$ python3 -q
>>> import numpy as np
>>> from numpy import linalg as LA
>>> np.set_printoptions(precision=2, suppress=True, linewidth=120, legacy="1.25")
>>> tidy = lambda a: np.round(a, 2) + 0
>>> arr = np.load("data.npy")
>>> tidy(arr)
array([[-4.28,  2.56, -0.32],
       [ 4.67, -1.09,  1.43],
       [ 4.5 ,  0.18,  2.16],
       [-3.69,  3.34,  0.45],
       [ 1.87, -4.25, -1.85],
       [-1.06, -3.89, -2.96],
       [-4.42,  2.27, -0.57],
       [ 4.62, -0.33,  1.89],
       [ 3.8 ,  1.67,  2.79],
       [ 4.67, -1.05,  1.46],
       [ 4.59, -0.16,  1.99],
       [-1.46,  4.31,  2.08],
       [-2.55, -3.01, -3.07],
       [-3.89,  3.13,  0.22]])
>>> # rank 2
>>> Ac = arr - arr.mean(axis=0)
>>> evecs = LA.svd(Ac)[2][:2]
>>> other = Ac - Ac @ evecs.T @ evecs
>>> tidy(np.diag(evecs.T @ evecs))
array([0.87, 0.75, 0.38])
>>> LA.norm(other, axis=1).round(6).argmax()
0
>>> d = LA.norm(arr[:, None] - arr[None], axis=-1)
>>> np.unravel_index(d.round(6).argmax(), d.shape)
(4, 11)
>>> np.flatnonzero(d[7] < d.mean() / 2)
array([ 1,  2,  7,  8,  9, 10])
>>> (d + 1e9 * np.eye(14)).round(6).argmin(axis=1)
array([ 6,  9, 10, 13,  5, 12,  0, 10,  2,  1,  7,  3,  5,  3])
>>> LA.matrix_rank(d ** 2)
3
>>> tidy(LA.norm(arr - arr.mean(axis=0), axis=1))
array([5.38, 4.47, 4.35, 5.22, 5.22, 5.57, 5.42, 4.39, 4.29, 4.47, 4.38, 4.8 , 5.68, 5.27])
>>> Uu, sv, Vh = LA.svd(arr)
>>> np.argmax(sv[:-1] / (sv[1:] + 1e-6)) + 1
2
>>> other = Uu[:, :2] @ np.diag(sv[:2]) @ Vh[:2]
>>> tidy(LA.norm(arr - other, 2)), tidy(sv[2])
(0.0, 0.0)
>>> tidy(LA.norm(arr - other) / LA.norm(arr))
0.0
>>> LA.matrix_rank(other)
2
>>> F = np.array([[-1, 0, 1], [2, 3, 4], [5, 6, 7]])
>>> LA.matrix_rank(F, rtol=0.1)
2
>>> LA.cond(F) > 100
True
>>> [round(float(x), 2) for x in LA.svd(F, compute_uv=False)[:3]]
[11.78, 1.53, 0.0]
>>> np.argsort(-LA.norm(F, axis=0).round(6), kind="stable")[:3]
array([2, 1, 0])
>>> u = np.array([-5, -2])
>>> np.correlate(F[0], F[2], "full")
array([-7, -6,  2,  6,  5])
>>> np.convolve(F[0], u)
array([ 5,  2, -5, -2])
>>> np.array([np.convolve(row, u, "same") for row in F])
array([[  5,   2,  -5],
       [-10, -19, -26],
       [-25, -40, -47]])
>>> tidy(LA.det(F.T))
0.0
>>> tidy(LA.det(F[::-1]))
0.0
>>> np.einsum("ij,ji->", F, F)
117
>>> Uu, sv, Vh = LA.svd(F)
>>> evecs = Vh[:(sv > 1e-8).sum()]
>>> rng = np.random.default_rng(90532)
>>> x0 = F[1] + 3 * F[2] + rng.integers(2) * np.eye(3)[1]
>>> x0
array([17., 22., 25.])
>>> np.allclose(evecs.T @ evecs @ x0, x0)
False
>>> tidy(np.diag(evecs.T @ evecs))
array([0.83, 0.33, 0.83])
